In [1]: import numpy as np

In [2]: np.set_printoptions(precision=3, suppress=True, linewidth=140)

In [3]: rnd = lambda a: np.round(a, 3) + 0

In [4]: W0 = np.loadtxt("case0.csv", delimiter=",")

In [5]: print(W0)
[[-4.061 -7.259 -5.552]
 [ 5.289 -7.884  3.141]
 [-8.737 -0.506  4.839]
 [ 2.386 -1.663 -9.568]
 [ 4.177 -3.699  8.299]
 [-2.6    6.139  7.453]
 [ 6.39   5.747 -5.112]
 [ 0.501  1.222 -9.912]
 [-9.61   2.294 -1.546]
 [ 9.597 -2.783 -0.394]
 [-0.64   2.307 -9.709]
 [ 5.278  6.704  5.214]
 [-1.705 -9.016 -3.974]
 [ 6.532  4.968 -5.714]
 [-6.446 -3.164  6.96 ]
 [-2.2   -9.651  1.422]
 [ 5.881  7.3    3.482]
 [ 6.702 -3.908 -6.31 ]
 [-5.002 -1.251 -8.568]
 [ 2.294 -7.457 -6.256]
 [ 6.668  7.2    1.923]
 [-3.861 -0.571  9.207]
 [ 9.334  2.72  -2.34 ]
 [ 1.905  9.414 -2.784]]

In [6]: C = W0[[20, 7]].astype(float)

In [7]: for _ in range(4):
   ...:     labels = np.linalg.norm(W0[:, None] - C, axis=-1).argmin(axis=1)
   ...:     C = np.array([W0[labels == j].mean(axis=0) for j in range(2)])
   ...: 

In [8]: print(labels)
[1 0 0 1 0 0 0 1 1 0 1 0 1 0 0 1 0 1 1 1 0 0 0 0]

In [9]: print(np.bincount(labels))
[14 10]

In [10]: print(rnd(C))
[[ 2.815  2.256  2.441]
 [-1.134 -3.438 -5.997]]

In [11]: print(rnd(C[1] - C[0]))
[-3.948 -5.694 -8.438]

In [12]: m1 = np.load("test0.npy")

In [13]: print(m1)
[[-0.3   -6.915  2.3  ]
 [ 2.    -2.987  1.   ]
 [-0.8    5.729 -1.9  ]
 [-0.2    2.08  -0.7  ]
 [ 0.1   -2.694  0.9  ]
 [-1.3   -5.104  1.7  ]
 [-0.6   -5.396  1.8  ]
 [-2.4    0.876 -0.3  ]
 [-1.2   -3.301  1.1  ]
 [ 1.9   -0.625  0.2  ]
 [-0.4   -7.503  2.5  ]
 [ 0.3   -3.887  1.3  ]
 [-0.4    0.896 -0.3  ]
 [-1.     0.6   -0.2  ]
 [ 0.5    4.479 -1.5  ]
 [ 0.6   -3.596  1.2  ]
 [ 0.8    3.876 -1.3  ]
 [ 2.4    3.604 -1.2  ]
 [-0.9   -4.801  1.6  ]
 [ 0.8   -5.708  1.9  ]
 [-0.8    0.566 -0.2  ]
 [-0.4    2.707 -0.9  ]
 [-0.3    4.19  -1.4  ]
 [-1.3    4.499 -1.5  ]
 [ 1.4   -3.888  1.3  ]
 [ 0.2   -0.91   0.3  ]
 [-0.7    6.026 -2.   ]]

In [14]: out = m1 / np.sqrt((m1 ** 2).mean(axis=1, keepdims=True))

In [15]: print(np.linalg.matrix_rank(out) == np.linalg.matrix_rank(m1))
True

In [16]: print(np.linalg.matrix_rank(m1 - m1.mean(axis=1, keepdims=True)))
2

In [17]: out = np.array([[1, 1, 1], [0, 0, 2], [3, 0, 1]])

In [18]: print(np.linalg.matrix_rank(np.vstack([m1, out.T])))
3

In [19]: print(rnd(np.einsum("ij->j", m1)))
[ -2.    -17.187   5.7  ]

In [20]: print(np.vstack([m1, out.T]).shape)
(30, 3)

In [21]: d = np.linalg.norm(m1[:, None] - m1[None], axis=-1)

In [22]: print(d.shape)
(27, 27)

In [23]: print(d.mean(axis=1).argmax())
10

In [24]: print(np.linalg.matrix_rank(d ** 2))
5

In [25]: print(rnd(d[:5, :5]))
[[ 0.     4.734 13.333  9.483  4.465]
 [ 4.734  0.     9.603  5.78   1.925]
 [13.333  9.603  0.     3.888  8.922]
 [ 9.483  5.78   3.888  0.     5.044]
 [ 4.465  1.925  8.922  5.044  0.   ]]

In [26]: E = np.array([[-0.6, -0.7, 0.4, 0.3],
    ...:     [0.4, 1.4, 0.6, -0.1],
    ...:     [0.1, -2.3, 0.4, -1.0]])

In [27]: print(E)
[[-0.6 -0.7  0.4  0.3]
 [ 0.4  1.4  0.6 -0.1]
 [ 0.1 -2.3  0.4 -1. ]]

In [28]: print(E.reshape(-1, 2))
[[-0.6 -0.7]
 [ 0.4  0.3]
 [ 0.4  1.4]
 [ 0.6 -0.1]
 [ 0.1 -2.3]
 [ 0.4 -1. ]]

In [29]: print(E.reshape(2, -1))
[[-0.6 -0.7  0.4  0.3  0.4  1.4]
 [ 0.6 -0.1  0.1 -2.3  0.4 -1. ]]

In [30]: blk = E.reshape(3, 2, -1)

In [31]: print(np.einsum("ihd,jhd->hij", blk, blk).shape)
(2, 3, 3)

In [32]: out = np.array([[0, 1, -2], [1, 1, -1], [1, -2, -1], [2, 2, 1]])

In [33]: print(np.linalg.matrix_rank(np.vstack([E, out.T])))
4

In [34]: print(np.vstack([E, out.T]).shape)
(6, 4)

In [35]: print(rnd(np.einsum("ij,ij->i", E, E)))
[1.1  2.49 6.46]

In [36]: print(np.linalg.matrix_rank(E @ out))
3

In [37]: print(rnd(np.einsum("ik,kj->ij", E, out)))
[[ 0.3 -1.5  1.8]
 [ 1.8  0.4 -2.9]
 [-3.9 -5.   0.7]]

In [38]: print(rnd(np.einsum("ij->j", E)))
[-0.1 -1.6  1.4 -0.8]

In [39]: out = np.array([[-2, 0], [-2, 2]])

In [40]: C = np.array([[-6]])

In [41]: arr = np.block([[out, np.zeros((2, 1))], [np.zeros((1, 2)), C]])

In [42]: print(arr)
[[-2.  0.  0.]
 [-2.  2.  0.]
 [ 0.  0. -6.]]

In [43]: # splits into 2 blocks

In [44]: f, r1 = arr[1], arr[0]

In [45]: print(f @ r1)
4.0

In [46]: p = (f @ r1) / (f @ f) * f

In [47]: print((r1 - p) @ f)
0.0

In [48]: print(p)
[-1.  1.  0.]

In [49]: rng = np.random.default_rng(32)

In [50]: labels = rng.permutation(3)

In [51]: out = arr[:, labels] * rng.choice([-1, 1], 3)

In [52]: print(out)
[[ 0.  0.  2.]
 [ 0.  2.  2.]
 [-6.  0. -0.]]

In [53]: Uu, _, vt = np.linalg.svd(arr.T @ out)

In [54]: print(rnd(np.linalg.lstsq(arr, out)[0]))
[[ 0.  0. -1.]
 [ 0.  1.  0.]
 [ 1.  0.  0.]]

In [55]: q, evecs = np.linalg.qr(out[:, :1])[0], np.linalg.qr(out[:, 1:])[0]

In [56]: s = np.linalg.svd(q.T @ evecs, compute_uv=False)

In [57]: print(np.degrees(np.arccos(s.clip(0, 1))))
[90.]

In [58]: print(s)
[0.]

In [59]: K = np.load("out13.npy")

In [60]: print(rnd(K))
[[-0.192 -0.26   0.946]
 [-0.192 -0.936 -0.296]
 [ 0.962 -0.239  0.13 ]]

In [61]: out = np.array([[-1, -3, 1], [-1, -2, 0]])

In [62]: C = np.kron(out, K)

In [63]: print(rnd(np.linalg.norm(C, 2)), rnd(np.linalg.norm(out, 2) * np.linalg.norm(K, 2)))
3.952 3.952

In [64]: f = np.array([2, -2, 5])

In [65]: out = K + np.outer(f, np.eye(3)[0])

In [66]: print(np.linalg.matrix_rank(np.linalg.inv(out) - np.linalg.inv(K), tol=1e-8))
1

In [67]: Xc = W0 - W0.mean(axis=0)

In [68]: evecs = np.linalg.svd(Xc)[2][:2]

In [69]: out = Xc - Xc @ evecs.T @ evecs

In [70]: print(rnd(np.linalg.norm(out) / np.linalg.norm(Xc)))
0.474

In [71]: print(rnd(out.std(axis=0)))
[3.302 2.968 1.492]

In [72]: print(rnd((Xc @ evecs.T).std(axis=0)))
[6.2  6.09]

In [73]: F = np.loadtxt("layer3.csv", delimiter=",")

In [74]: print(F)
[[-0.992  0.947 -0.696]
 [ 0.901 -0.757  0.778]
 [ 0.675 -0.493  0.291]
 [ 0.984 -0.925  0.974]
 [ 0.957 -0.851  0.647]
 [-0.944  0.824 -0.658]
 [-1.     0.999 -0.996]
 [-0.968  0.874 -0.493]
 [-0.89   0.716  0.551]
 [ 0.998 -0.982  0.946]
 [-0.653  0.493 -0.814]
 [ 0.558 -0.422  0.879]
 [-0.675  0.493 -0.291]
 [ 0.977 -0.91   0.995]
 [-0.43   0.264  0.716]
 [-0.988  0.937 -0.907]
 [-0.119  0.     0.987]
 [ 0.07  -0.09   0.896]
 [ 0.414 -0.264 -0.446]
 [-0.992  0.947 -0.696]
 [ 0.859 -0.716  0.971]
 [-0.254  0.09   0.988]
 [-0.996  0.969 -0.927]
 [ 0.885 -0.716 -0.197]
 [ 0.986 -0.925  0.446]
 [-0.971  0.874  0.47 ]]

In [75]: # row 19 repeats row 0

In [76]: x0 = np.array([3, 0, 2])

In [77]: h1 = np.maximum(F @ x0, 0)

In [78]: print(rnd(F.T @ h1))
[ 35.406 -31.852  34.269]

In [79]: print(F * (h1 > 1e-9)[:, None])
[[-0.     0.    -0.   ]
 [ 0.901 -0.757  0.778]
 [ 0.675 -0.493  0.291]
 [ 0.984 -0.925  0.974]
 [ 0.957 -0.851  0.647]
 [-0.     0.    -0.   ]
 [-0.     0.    -0.   ]
 [-0.     0.    -0.   ]
 [-0.     0.     0.   ]
 [ 0.998 -0.982  0.946]
 [-0.     0.    -0.   ]
 [ 0.558 -0.422  0.879]
 [-0.     0.    -0.   ]
 [ 0.977 -0.91   0.995]
 [-0.43   0.264  0.716]
 [-0.     0.    -0.   ]
 [-0.119  0.     0.987]
 [ 0.07  -0.09   0.896]
 [ 0.414 -0.264 -0.446]
 [-0.     0.    -0.   ]
 [ 0.859 -0.716  0.971]
 [-0.254  0.09   0.988]
 [-0.     0.    -0.   ]
 [ 0.885 -0.716 -0.197]
 [ 0.986 -0.925  0.446]
 [-0.     0.     0.   ]]
